$ ipython --no-banner

In [1]: import numpy as np

In [2]: np.set_printoptions(precision=3, suppress=True, linewidth=200, sign=" ")

In [3]: data = np.array([[-1, 0], [1, 2], [3, 4]])

In [4]: x = np.array([-7, 6])

In [5]: h = np.maximum(data @ x, 0)

In [6]: print(np.tanh(data @ x))
[ 1.     1.     0.995]

In [7]: print(data * (h > 1e-9)[:, None])
[[-1  0]
 [ 1  2]
 [ 3  4]]

In [8]: print(np.maximum(data @ x, 0) - np.maximum(-data @ x, 0))
[ 7  5  3]

In [9]: print(np.flatnonzero(h > 1e-9))
[ 0  1  2]

In [10]: print(data.T @ h)
[  7  22]

In [11]: O = data.astype(float).copy()

In [12]: for j in range(2):
    ...:     O[:, j] -= O[:, :j] @ (O[:, :j].T @ O[:, j])
    ...:     O[:, j] /= np.linalg.norm(O[:, j])
    ...: 

In [13]: print(np.round(O.T @ data, 3) + 0)
[[ 3.317  4.221]
 [ 0.     1.477]]

In [14]: th = np.radians(45)

In [15]: R = np.eye(2)

In [16]: R[1, 1] = R[0, 0] = np.cos(th)

In [17]: R[1, 0], R[0, 1] = -np.sin(th), np.sin(th)

In [18]: print(R)
[[ 0.707  0.707]
 [-0.707  0.707]]

In [19]: Y = data @ R.T

In [20]: print(np.allclose(np.linalg.norm(data, axis=1), np.linalg.norm(Y, axis=1)))
True

In [21]: print(np.linalg.svd(data, compute_uv=False), np.linalg.svd(Y, compute_uv=False))
[ 5.496  0.891] [ 5.496  0.891]

In [22]: Y = np.c_[data[:, :1] @ np.array([[5]]), np.array([4, 3, 0])]

In [23]: print(Y)
[[-5  4]
 [ 5  3]
 [15  0]]

In [24]: print(np.round(np.linalg.norm(Y - data @ np.linalg.lstsq(data, Y)[0], axis=0), 3) + 0)
[ 0.     0.816]

In [25]: print(np.linalg.norm(np.linalg.qr(data)[0].T @ Y, axis=0) ** 2 / ((Y ** 2).sum(axis=0) + 1e-12))
[ 1.     0.973]
